In [1]: import numpy as np

In [2]: np.set_printoptions(precision=1, suppress=True, linewidth=160)

In [3]: E = np.load("out3.npy")

In [4]: E
Out[4]: 
array([[  3.,   0.,   0.,   0.,   0.,   0.,   0.,   0.],
       [  0.,  12., -12.,   3.,  12.,  -6.,   9.,  -6.],
       [  0., -12.,  19.,  -4., -16.,   8., -12.,   8.],
       [  0.,   3.,  -4.,   4.,   4.,  -2.,   3.,  -2.],
       [  0.,  12., -16.,   4.,  19.,  -8.,  12.,  -8.],
       [  0.,  -6.,   8.,  -2.,  -8.,   7.,  -6.,   4.],
       [  0.,   9., -12.,   3.,  12.,  -6.,  12.,  -6.],
       [  0.,  -6.,   8.,  -2.,  -8.,   4.,  -6.,   7.]])

In [5]: round(float(np.linalg.norm(E)), 1)
Out[5]: 62.5

In [6]: print(E.sum(axis=1))
[ 3. 12. -9.  6. 15. -3. 12. -3.]

In [7]: np.unravel_index(np.abs(E).argmax(), E.shape)
Out[7]: (np.int64(2), np.int64(2))

In [8]: print(E.mean(axis=0))
[ 0.4  1.5 -1.1  0.8  1.9 -0.4  1.5 -0.4]

In [9]: np.abs(np.linalg.svd(E)[2][-1])
Out[9]: array([0. , 0. , 0.5, 0.1, 0.7, 0.2, 0.5, 0.2])

In [10]: np.argsort(-np.linalg.norm(E, axis=0).round(6), kind="stable")[:3]
Out[10]: array([2, 4, 1])

In [11]: np.linalg.matrix_rank(E, rtol=0.1)
Out[11]: np.int64(1)

In [12]: print(round(float(np.linalg.norm(E, 2) / np.linalg.norm(E)), 1))
1.0

In [13]: Y = E / np.linalg.norm(E, axis=1, keepdims=True)

In [14]: cov = Y @ Y.T

In [15]: print(cov)
[[ 1.   0.   0.   0.   0.   0.   0.   0. ]
 [ 0.   1.  -1.   0.9  1.  -1.   1.  -1. ]
 [ 0.  -1.   1.  -0.9 -1.   1.  -1.   1. ]
 [ 0.   0.9 -0.9  1.   0.9 -0.9  0.9 -0.9]
 [ 0.   1.  -1.   0.9  1.  -1.   1.  -1. ]
 [ 0.  -1.   1.  -0.9 -1.   1.  -1.   1. ]
 [ 0.   1.  -1.   0.9  1.  -1.   1.  -1. ]
 [ 0.  -1.   1.  -0.9 -1.   1.  -1.   1. ]]

In [16]: print((cov - 2 * np.eye(8)).round(6).argmax(axis=1))
[1 4 5 4 1 2 4 2]

In [17]: print((np.abs(cov) > 0.9).astype(int))
[[1 0 0 0 0 0 0 0]
 [0 1 1 1 1 1 1 1]
 [0 1 1 1 1 1 1 1]
 [0 1 1 1 1 1 1 1]
 [0 1 1 1 1 1 1 1]
 [0 1 1 1 1 1 1 1]
 [0 1 1 1 1 1 1 1]
 [0 1 1 1 1 1 1 1]]

In [18]: print(round(float(np.degrees(np.arccos(np.clip(cov[4, 6], -1, 1)))), 1))
8.8

In [19]: Y = np.array([[4, 6],
    ...:     [-4, -1],
    ...:     [5, 5],
    ...:     [2, -7],
    ...:     [6, 7],
    ...:     [-9, 2],
    ...:     [-4, -2],
    ...:     [-5, -3]])

In [20]: np.einsum("ik,kj->ij", E, Y)
Out[20]: 
array([[ 12.,  18.],
       [ 18., -21.],
       [-25.,  39.],
       [ 16., -27.],
       [ 58.,  -3.],
       [-47.,  18.],
       [ 18., -24.],
       [-35.,   3.]])

In [21]: np.linalg.matrix_rank(np.vstack([E, Y.T]))
Out[21]: np.int64(8)

In [22]: Y.T @ E.T
Out[22]: 
array([[ 12.,  18., -25.,  16.,  58., -47.,  18., -35.],
       [ 18., -21.,  39., -27.,  -3.,  18., -24.,   3.]])
